$ python -q
>>> import numpy as np
>>> import numpy.linalg as la
>>> np.set_printoptions(precision=2, suppress=True, linewidth=200, legacy="1.25")
>>> F = np.load("out12.npy")
>>> F
array([[ -2,  -2,  -2,  -2,  -2,  -2],
       [ -2,  -4,  -4,  -4,  -4,  -4],
       [ -2,  -4,  -6,  -6,  -6,  -6],
       [ -2,  -4,  -6,  -8,  -8,  -8],
       [ -2,  -4,  -6,  -8, -10, -10],
       [ -2,  -4,  -6,  -8, -10, -12]])
>>> np.all(la.eigvalsh(F) > 0)
False
>>> [round(float(la.det(F[:i, :i])), 2) + 0 for i in range(1, 7)]
[-2.0, 4.0, -8.0, 16.0, -32.0, 64.0]
>>> x = np.array([3, -4, 3, 2, -5, 2])
>>> y = F @ x
>>> y
array([-2,  2, -2,  0,  6,  2])
>>> la.solve(F, -2 * y)
array([-6.,  8., -6., -4., 10., -4.])
>>> la.solve(F, F[:, 3])
array([-0., -0., -0.,  1., -0., -0.])
>>> q, V = la.qr(F[:, :1])[0], la.qr(F[:, 1:])[0]
>>> sigma = la.svd(q.T @ V, compute_uv=False)
>>> sigma
array([0.98])
>>> round(la.norm(q @ q.T - V @ V.T, 2), 2)
1.0
>>> np.degrees(np.arccos(sigma.clip(0, 1)))
array([10.52])
>>> u = np.array([-8, 2, 3, -2, -4, -5])
>>> B = F + np.outer(u, np.eye(6)[1])
>>> B
array([[ -2., -10.,  -2.,  -2.,  -2.,  -2.],
       [ -2.,  -2.,  -4.,  -4.,  -4.,  -4.],
       [ -2.,  -1.,  -6.,  -6.,  -6.,  -6.],
       [ -2.,  -6.,  -6.,  -8.,  -8.,  -8.],
       [ -2.,  -8.,  -6.,  -8., -10., -10.],
       [ -2.,  -9.,  -6.,  -8., -10., -12.]])
>>> round(float(la.det(B) / la.det(F)), 2), round(float(1 + la.solve(F, u)[1]), 2)
(-3.5, -3.5)
>>> la.matrix_rank(B - F)
1
>>> la.matrix_rank(la.inv(B) - la.inv(F), tol=1e-8)
1
>>> J = np.load("sample2.npy")
>>> J
array([[ 3.66,  0.41,  1.62, -1.78],
       [ 0.03, -0.03,  0.04,  0.02],
       [ 1.8 , -1.17,  0.94, -2.07],
       [ 3.64, -2.25,  2.05, -4.14],
       [ 1.79, -1.  ,  0.98, -2.08],
       [ 1.77, -1.09,  0.94, -2.09],
       [ 4.8 , -1.23,  2.37, -4.04],
       [ 6.62, -2.23,  3.5 , -6.12],
       [ 2.99, -0.08,  1.42, -1.95],
       [ 3.58, -2.12,  1.91, -4.21],
       [ 3.52,  0.47,  1.64, -1.72],
       [ 4.89, -1.17,  2.38, -3.97],
       [ 3.62,  0.42,  1.62, -1.84],
       [ 1.84,  1.53,  0.67,  0.28],
       [ 6.01, -2.89,  3.26, -6.19],
       [ 1.93,  1.46,  0.6 ,  0.24],
       [ 1.78, -1.08,  0.95, -2.05],
       [ 1.68,  1.5 ,  0.68,  0.23],
       [ 2.31, -0.67,  1.18, -1.93],
       [ 1.9 ,  1.51,  0.62,  0.33],
       [ 2.39, -0.61,  1.17, -2.06],
       [ 0.55,  0.54,  0.16,  0.13],
       [ 2.35, -0.57,  1.2 , -2.07],
       [ 2.5 , -0.61,  1.22, -2.02],
       [ 6.07, -2.85,  3.24, -6.2 ],
       [ 2.94, -0.19,  1.39, -1.86],
       [ 3.62, -2.21,  1.99, -4.21],
       [ 5.44, -0.66,  2.61, -3.96],
       [ 6.7 , -2.28,  3.36, -6.14],
       [ 4.19, -1.74,  2.23, -4.04],
       [ 1.82,  1.46,  0.64,  0.3 ]])
>>> Ac = J - J.mean(axis=1)
Traceback (most recent call last):
  File "<python-input-25>", line 1, in <module>
    Ac = J - J.mean(axis=1)
         ~~^~~~~~~~~~~~~~~~
ValueError: operands could not be broadcast together with shapes (31,4) (31,) 
>>> Ac = J - J.mean(axis=0)
>>> left, sigma, Vt = la.svd(Ac, full_matrices=False)
>>> np.round(Ac.mean(axis=0), 2) + 0
array([0., 0., 0., 0.])
>>> Vt[0] * np.sign(Vt[0, np.abs(Vt[0]).argmax()])
array([-0.54,  0.39, -0.31,  0.68])
>>> np.abs(left[:, 0]).argmax()
28
>>> sigma
array([16.45,  5.13,  0.27,  0.24])
>>> np.round((sigma ** 2).sum() ** 2 / (sigma ** 4).sum(), 2)
1.19
>>> np.abs(Vt[0]).argmax()
3
>>> la.matrix_rank(Ac)
4
>>> np.searchsorted(np.cumsum(sigma ** 2) / (sigma ** 2).sum(), 0.9) + 1
1
>>> E = np.loadtxt("a.csv", delimiter=",")
>>> E
array([[ 0.,  2.,  1.,  0.,  0.],
       [ 2.,  4.,  2.,  1.,  1.],
       [ 2.,  6.,  3.,  3.,  1.],
       [ 2.,  8.,  3.,  3.,  2.],
       [ 4.,  9.,  5.,  4.,  3.],
       [ 6., 10.,  6.,  6.,  4.],
       [ 6., 12.,  6.,  7.,  4.],
       [ 6., 14.,  8.,  7.,  4.],
       [ 7., 15.,  8.,  8.,  4.],
       [ 8., 16., 10., 10.,  5.],
       [ 9., 17., 12., 12.,  6.],
       [11., 19., 13., 13.,  8.],
       [11., 20., 14., 14.,  9.],
       [11., 21., 14., 15., 10.],
       [13., 23., 15., 15., 11.],
       [15., 25., 16., 16., 11.],
       [16., 27., 16., 17., 12.],
       [18., 28., 17., 19., 12.],
       [20., 29., 19., 21., 14.],
       [20., 31., 21., 21., 16.],
       [21., 32., 21., 21., 18.],
       [21., 32., 23., 23., 19.],
       [21., 32., 23., 23., 19.],
       [22., 34., 25., 24., 21.],
       [24., 35., 27., 24., 22.],
       [26., 37., 29., 24., 22.],
       [28., 37., 31., 25., 23.],
       [30., 38., 32., 25., 23.],
       [30., 39., 32., 26., 23.],
       [32., 40., 33., 28., 25.],
       [32., 42., 34., 30., 27.],
       [32., 44., 34., 32., 29.]])
>>> B = E / np.sqrt((E ** 2).mean(axis=1, keepdims=True))
>>> B[13]
array([0.75, 1.43, 0.95, 1.02, 0.68])
>>> la.matrix_rank(E - E.mean(axis=1, keepdims=True))
4
